% python3 -q
>>> import numpy as np
>>> from numpy import linalg as LA
>>> np.set_printoptions(precision=4, suppress=True, linewidth=200)
>>> def rd(a):
...     return np.round(a, 4) + 0
... 
>>> J = np.loadtxt("sample18.csv", delimiter=",")
>>> J
array([[ 1.9038,  2.7762,  1.8861,  2.7676,  0.9325],
       [ 1.3087,  1.963 ,  1.304 ,  1.9606,  0.6297],
       [-2.5471, -3.8426, -2.5638, -3.8769, -1.3035],
       [-1.3114, -2.0019, -1.2983, -2.0138, -0.6461],
       [ 0.4886,  0.7246,  0.4884,  0.722 ,  0.2152],
       [-0.907 , -1.373 , -0.9156, -1.3781, -0.4594],
       [-1.3707, -2.0845, -1.3859, -2.1185, -0.7038],
       [ 2.3052,  3.4653,  2.3167,  3.4589,  1.1441],
       [ 1.0664,  1.5811,  1.0669,  1.6033,  0.544 ],
       [-1.7068, -2.564 , -1.6766, -2.5369, -0.8501],
       [ 0.5394,  0.8147,  0.5472,  0.7987,  0.2557],
       [ 2.5194,  3.7541,  2.5011,  3.7299,  1.2413],
       [ 0.4613,  0.6801,  0.4174,  0.6441,  0.211 ],
       [ 1.0288,  1.5833,  1.0506,  1.5695,  0.5292],
       [-1.532 , -2.3702, -1.5601, -2.3713, -0.769 ],
       [-0.0349,  0.0102, -0.0033, -0.0034,  0.0034],
       [-0.5279, -0.778 , -0.5213, -0.8476, -0.3157],
       [-0.7689, -1.1304, -0.7892, -1.1659, -0.3591],
       [-1.0426, -1.535 , -1.0195, -1.5401, -0.5027],
       [ 0.2516,  0.2938,  0.192 ,  0.2901,  0.1032],
       [ 1.7494,  2.7127,  1.8293,  2.6948,  0.8943]])
>>> left, s, Vt = LA.svd(J)
>>> np.argmax(s[:-1] / (s[1:] + 1e-6)) + 1
np.int64(1)
>>> print(rd(s))
[16.7141  0.1219  0.0913  0.0719  0.0551]
>>> Y = left[:, :1] @ np.diag(s[:1]) @ Vt[:1]
>>> LA.matrix_rank(Y)
np.int64(1)
>>> LA.matrix_rank(J, rtol=0.05)
np.int64(1)
>>> rd(LA.norm(J - Y, 2)), rd(s[1])
(np.float64(0.1219), np.float64(0.1219))
>>> m1 = np.diag(3 * np.array([1, -3, 2, -2, -3, -1, 3])) + np.array([[1, 1, -2, 3, -3, 0, 1],
...     [0, -1, -2, 0, -3, 1, 1],
...     [1, 1, 2, -1, -3, -1, -1],
...     [3, -2, 1, 1, 2, 0, 0],
...     [-3, 0, 3, -3, -3, -1, 0],
...     [1, -3, -2, 2, -2, -2, 3],
...     [0, 1, 2, 2, -3, 2, 1]])
>>> m1
array([[  4,   1,  -2,   3,  -3,   0,   1],
       [  0, -10,  -2,   0,  -3,   1,   1],
       [  1,   1,   8,  -1,  -3,  -1,  -1],
       [  3,  -2,   1,  -5,   2,   0,   0],
       [ -3,   0,   3,  -3, -12,  -1,   0],
       [  1,  -3,  -2,   2,  -2,  -5,   3],
       [  0,   1,   2,   2,  -3,   2,  10]])
>>> np.abs(m1).max()
np.int64(12)
>>> m1.sum(axis=1)
array([  4, -13,   4,  -1, -16,  -6,  14])
>>> print(rd(m1.mean(axis=0)))
[ 0.8571 -1.7143  1.1429 -0.2857 -3.4286 -0.5714  2.    ]
>>> x = np.array([-3, 3, -3, 3, 2, 1, 3])
>>> target = m1 @ x
>>> c, lr = np.zeros(7), 1 / LA.norm(m1, 2) ** 2
>>> for i in range(8):
...     c -= lr * m1.T @ (m1 @ c - target)
...     if i % 2 == 0: print(i, round(LA.norm(m1 @ c - target), 4))
... 
0 34.987
2 16.2145
4 10.3104
6 7.156
>>> rd(LA.cond(m1))
np.float64(3.3547)
>>> print(LA.norm(m1, axis=1).argmax())
4
>>> rd(LA.norm(m1, axis=0))
array([ 6.    , 10.7703,  9.4868,  7.2111, 13.7113,  5.6569, 10.583 ])
>>> rd(LA.norm(m1[4] - m1[0]))
np.float64(13.9284)
>>> rd(LA.norm(m1) ** 2 / LA.norm(m1, 2) ** 2)
np.float64(2.7714)
>>> rng = np.random.default_rng(2362)
>>> lab = rng.permutation(7)
>>> Y = m1[:, lab] * rng.choice([-1, 1], 7)
>>> Y
array([[  0,  -2,   1,  -3,  -4,  -3,  -1],
       [  1,  -2, -10,  -3,   0,   0,  -1],
       [ -1,   8,   1,  -3,  -1,   1,   1],
       [  0,   1,  -2,   2,  -3,   5,   0],
       [ -1,   3,   0, -12,   3,   3,   0],
       [ -5,  -2,  -3,  -2,  -1,  -2,  -3],
       [  2,   2,   1,  -3,   0,  -2, -10]])
>>> left, _, Vt = LA.svd(m1.T @ Y)
>>> rd(left @ Vt)
array([[ 0.,  0.,  0.,  0., -1.,  0.,  0.],
       [ 0.,  0.,  1.,  0.,  0.,  0.,  0.],
       [ 0.,  1.,  0.,  0.,  0.,  0.,  0.],
       [ 0.,  0.,  0.,  0.,  0., -1.,  0.],
       [ 0.,  0.,  0.,  1.,  0.,  0.,  0.],
       [ 1.,  0.,  0.,  0.,  0.,  0.,  0.],
       [ 0.,  0.,  0.,  0.,  0.,  0., -1.]])
>>> q, R = LA.qr(Y)
>>> np.trace(q @ q.T)
np.float64(7.0)
>>> np.allclose(R.T @ R, Y.T @ Y)
True
>>> rd(abs(R[0, 0])), rd(LA.norm(Y[:, 0]))
(np.float64(5.6569), np.float64(5.6569))
>>> q.shape, R.shape
((7, 7), (7, 7))
>>> rd(np.abs(np.diag(R)))
array([ 5.6569,  9.4852, 10.1797, 11.8548,  5.6061,  6.1624,  8.6025])
>>> rd(q @ R)
array([[  0.,  -2.,   1.,  -3.,  -4.,  -3.,  -1.],
       [  1.,  -2., -10.,  -3.,   0.,   0.,  -1.],
       [ -1.,   8.,   1.,  -3.,  -1.,   1.,   1.],
       [  0.,   1.,  -2.,   2.,  -3.,   5.,   0.],
       [ -1.,   3.,   0., -12.,   3.,   3.,   0.],
       [ -5.,  -2.,  -3.,  -2.,  -1.,  -2.,  -3.],
       [  2.,   2.,   1.,  -3.,   0.,  -2., -10.]])
>>> rd(q.T @ q)
array([[1., 0., 0., 0., 0., 0., 0.],
       [0., 1., 0., 0., 0., 0., 0.],
       [0., 0., 1., 0., 0., 0., 0.],
       [0., 0., 0., 1., 0., 0., 0.],
       [0., 0., 0., 0., 1., 0., 0.],
       [0., 0., 0., 0., 0., 1., 0.],
       [0., 0., 0., 0., 0., 0., 1.]])
>>> Z = np.array([[-4, 4, 1, -4, -3], [3, -2, 0, -2, 1]])
>>> feats = np.repeat(Z, 30 // 2, axis=0)
>>> feats = feats + 0.1 * rng.normal(size=feats.shape)
>>> rd(feats)
array([[-3.9663,  4.1713,  1.0792, -4.005 , -2.9178],
       [-4.0024,  3.9641,  1.1809, -3.9889, -3.1197],
       [-4.1973,  3.9927,  1.0803, -3.9064, -2.9896],
       [-4.1013,  4.1504,  1.137 , -3.9041, -2.9569],
       [-3.9809,  3.8981,  1.1655, -4.1938, -2.9564],
       [-4.0189,  4.1713,  0.8962, -4.1454, -3.0493],
       [-4.0409,  3.8272,  0.9883, -3.9789, -3.1656],
       [-3.9699,  4.0529,  0.7782, -4.0539, -2.9705],
       [-4.0152,  4.1215,  1.0767, -4.1156, -2.8178],
       [-3.985 ,  3.9067,  1.155 , -3.8179, -2.8822],
       [-4.1562,  3.9524,  1.0876, -4.029 , -3.0087],
       [-3.9493,  4.0813,  1.1598, -3.9569, -3.0672],
       [-4.2134,  4.0637,  1.1109, -3.9033, -3.0636],
       [-3.9511,  3.9133,  1.0124, -3.8994, -3.0843],
       [-4.078 ,  4.1267,  1.0844, -3.9935, -2.8638],
       [ 3.0798, -1.8826,  0.0247, -1.9563,  1.0744],
       [ 2.9032, -2.0156,  0.0352, -1.9594,  0.9991],
       [ 2.8299, -2.0102,  0.0674, -1.9221,  0.9929],
       [ 3.1566, -1.9847, -0.0597, -2.0221,  0.861 ],
       [ 3.0518, -1.9283, -0.0482, -1.9548,  1.1   ],
       [ 3.1073, -1.9029, -0.0957, -2.1198,  0.9166],
       [ 3.11  , -1.9953,  0.1041, -2.1405,  1.0518],
       [ 2.8756, -2.0823, -0.0112, -1.9732,  0.8607],
       [ 3.1754, -1.8801,  0.0682, -2.0232,  1.0185],
       [ 2.986 , -1.9912,  0.1059, -1.9297,  0.9184],
       [ 3.0085, -1.9072,  0.0101, -1.8671,  0.8562],
       [ 3.0143, -1.9795,  0.0319, -2.078 ,  0.8806],
       [ 2.9489, -2.0648, -0.017 , -1.9758,  0.9344],
       [ 2.9933, -1.8043, -0.0285, -1.7857,  1.2034],
       [ 3.0356, -1.9376, -0.0567, -2.0323,  1.0286]])
>>> x = np.array([2, -2, 0, 3, 3])
>>> target = feats @ x
>>> print(rd(LA.solve(feats.T @ feats, feats.T @ target)))
[ 2. -2.  0.  3.  3.]
>>> rd(LA.lstsq(feats, target)[0])
array([ 2., -2.,  0.,  3.,  3.])
>>> target = target + 0.02 * rng.normal(size=30)
>>> rd(target)
array([-37.0259, -37.2534, -37.1091, -37.0953, -37.1806, -37.9429, -37.2136, -37.1288, -37.0786, -35.8745, -37.3571, -37.1288, -37.4458, -36.6881, -36.969 ,   7.2686,   6.9375,   6.916 ,   6.7887,
         7.4086,   6.4094,   6.9401,   6.5872,   7.0876,   6.9487,   6.8168,   6.3917,   6.9227,   7.8518,   6.9436])
>>> c, *_ = LA.lstsq(feats, target)
>>> rd(feats.T @ (target - feats @ c))
array([0., 0., 0., 0., 0.])
>>> [round(float(LA.norm(LA.solve(feats.T @ feats + lam * np.eye(5), feats.T @ target))), 2) for lam in (0, 1, 10, 100)]
[5.11, 4.9, 4.83, 4.35]
